$ ipython --no-banner

In [1]: import numpy as np

In [2]: import numpy.linalg as la

In [3]: np.set_printoptions(suppress=True, linewidth=200)

In [4]: def tidy(a):
   ...:     return np.round(a, 3) + 0
   ...: 

In [5]: F = np.load("x.npy")

In [6]: tidy(F)
Out[6]: 
array([[ 0.866,  0.   ,  0.   , -0.5  ],
       [ 0.   ,  1.   ,  0.   ,  0.   ],
       [ 0.   ,  0.   ,  1.   ,  0.   ],
       [ 0.5  ,  0.   ,  0.   ,  0.866]])

In [7]: # 3 groups of indices that never mix

In [8]: vec = np.array([2, 0, 0, 0])

In [9]: rhs = F @ vec

In [10]: c, lr = np.zeros(4), 1 / la.norm(F, 2) ** 2

In [11]: for i in range(5):
    ...:     c -= lr * F.T @ (F @ c - rhs)
    ...:     if i % 1 == 0: print(i, round(la.norm(F @ c - rhs), 3))
    ...: 
0 0.0
1 0.0
2 0.0
3 0.0
4 0.0

In [12]: tidy(la.cond(F))
Out[12]: np.float64(1.0)

In [13]: tidy(c)
Out[13]: array([2., 0., 0., 0.])

In [14]: tidy(np.sort(la.eigvals(F).real))
Out[14]: array([0.866, 0.866, 1.   , 1.   ])

In [15]: np.flatnonzero(la.matrix_power((F != 0) + (F.T != 0) + np.eye(4), 4)[2])
Out[15]: array([2])

In [16]: r0, r1 = F[3], F[0]

In [17]: r0 @ r1
Out[17]: np.float64(0.0)

In [18]: p = (r0 @ r1) / (r0 @ r0) * r0

In [19]: p
Out[19]: array([0., 0., 0., 0.])

In [20]: tidy(r1 - p)
Out[20]: array([ 0.866,  0.   ,  0.   , -0.5  ])

In [21]: tidy(la.norm(r0 + r1) ** 2 + la.norm(r0 - r1) ** 2)
Out[21]: np.float64(4.0)

In [22]: tidy(np.outer(r0, r1))
Out[22]: 
array([[ 0.433,  0.   ,  0.   , -0.25 ],
       [ 0.   ,  0.   ,  0.   ,  0.   ],
       [ 0.   ,  0.   ,  0.   ,  0.   ],
       [ 0.75 ,  0.   ,  0.   , -0.433]])

In [23]: la.matrix_rank(np.outer(r0, r1))
Out[23]: np.int64(1)

In [24]: F[2] @ F[1]
Out[24]: np.float64(0.0)

In [25]: tidy(la.norm(F[2] - F[1]))
Out[25]: np.float64(1.414)

In [26]: tidy(la.norm(F, "nuc"))
Out[26]: np.float64(4.0)

In [27]: tidy(la.norm(F, axis=0))
Out[27]: array([1., 1., 1., 1.])

In [28]: tidy(la.norm(F, 1)), tidy(la.norm(F, np.inf))
Out[28]: (np.float64(1.366), np.float64(1.366))

In [29]: A = np.array([[0, 0, 1], [0, 1, 0], [1, 0, 0]])

In [30]: tidy(np.sort(np.abs(la.eigvals(A)))[::-1])
Out[30]: array([1., 1., 1.])

In [31]: p = np.eye(3)[2]

In [32]: for _ in range(6):
    ...:     p = p @ A
    ...:     print(p.round(3))
    ...: 
[1. 0. 0.]
[0. 0. 1.]
[1. 0. 0.]
[0. 0. 1.]
[1. 0. 0.]
[0. 0. 1.]

In [33]: data = np.load("m.npy")

In [34]: data
Out[34]: 
array([[-2.762, -6.772,  3.159,  2.378, -1.959,  7.763],
       [-3.223, -5.902,  2.491,  2.666, -1.971,  8.482],
       [-3.598, -6.678,  3.466,  2.616, -1.667,  8.353],
       [-3.394, -6.253,  2.209,  3.316, -2.115,  7.438],
       [-3.193, -6.45 ,  3.575,  3.119, -2.135,  8.005],
       [-3.154, -5.452,  3.068,  2.826, -2.223,  7.963],
       [-3.108, -5.962,  2.969,  3.674, -1.568,  7.434],
       [-3.129, -5.832,  2.598,  3.054, -1.847,  7.628],
       [-3.188, -6.093,  3.238,  3.209, -2.221,  7.835],
       [-3.04 , -6.054,  2.984,  2.966, -2.055,  7.794],
       [-8.298, -6.684,  6.467,  7.986,  7.74 ,  3.483],
       [-8.409, -6.937,  6.724,  7.816,  8.019,  3.032],
       [-7.58 , -5.677,  6.872,  8.237,  8.001,  3.115],
       [-7.793, -6.057,  7.19 ,  7.937,  7.738,  2.788],
       [-7.639, -5.973,  7.036,  8.269,  7.746,  2.826],
       [-7.675, -6.281,  7.628,  8.02 ,  7.908,  2.94 ],
       [-8.23 , -6.   ,  7.005,  7.597,  8.77 ,  2.958],
       [-7.544, -5.554,  6.827,  7.799,  8.12 ,  3.339],
       [-7.44 , -6.389,  6.461,  8.014,  7.715,  2.821],
       [-8.016, -5.652,  6.674,  7.253,  8.083,  2.838],
       [-6.079,  7.292,  4.782, -3.172,  4.127, -8.074],
       [-6.   ,  6.847,  5.047, -3.262,  4.162, -8.114],
       [-6.235,  6.756,  4.857, -2.943,  3.988, -8.114],
       [-6.132,  6.891,  5.103, -2.316,  3.736, -8.205],
       [-6.044,  6.872,  5.069, -3.03 ,  4.092, -8.107],
       [-5.662,  7.2  ,  4.857, -2.991,  4.209, -7.915],
       [-5.638,  7.241,  4.856, -2.484,  4.226, -8.101],
       [-5.852,  7.002,  5.489, -2.6  ,  4.169, -8.108],
       [-6.33 ,  6.871,  5.697, -2.604,  3.969, -7.959],
       [-5.855,  6.629,  4.813, -3.132,  4.254, -7.985]])

In [35]: (A - A.T) / 2
Out[35]: 
array([[0., 0., 0.],
       [0., 0., 0.],
       [0., 0., 0.]])

In [36]: np.trace(A)
Out[36]: np.int64(1)

In [37]: tidy(la.det(A))
Out[37]: np.float64(-1.0)

In [38]: la.matrix_power(A, 4)
Out[38]: 
array([[1, 0, 0],
       [0, 1, 0],
       [0, 0, 1]])
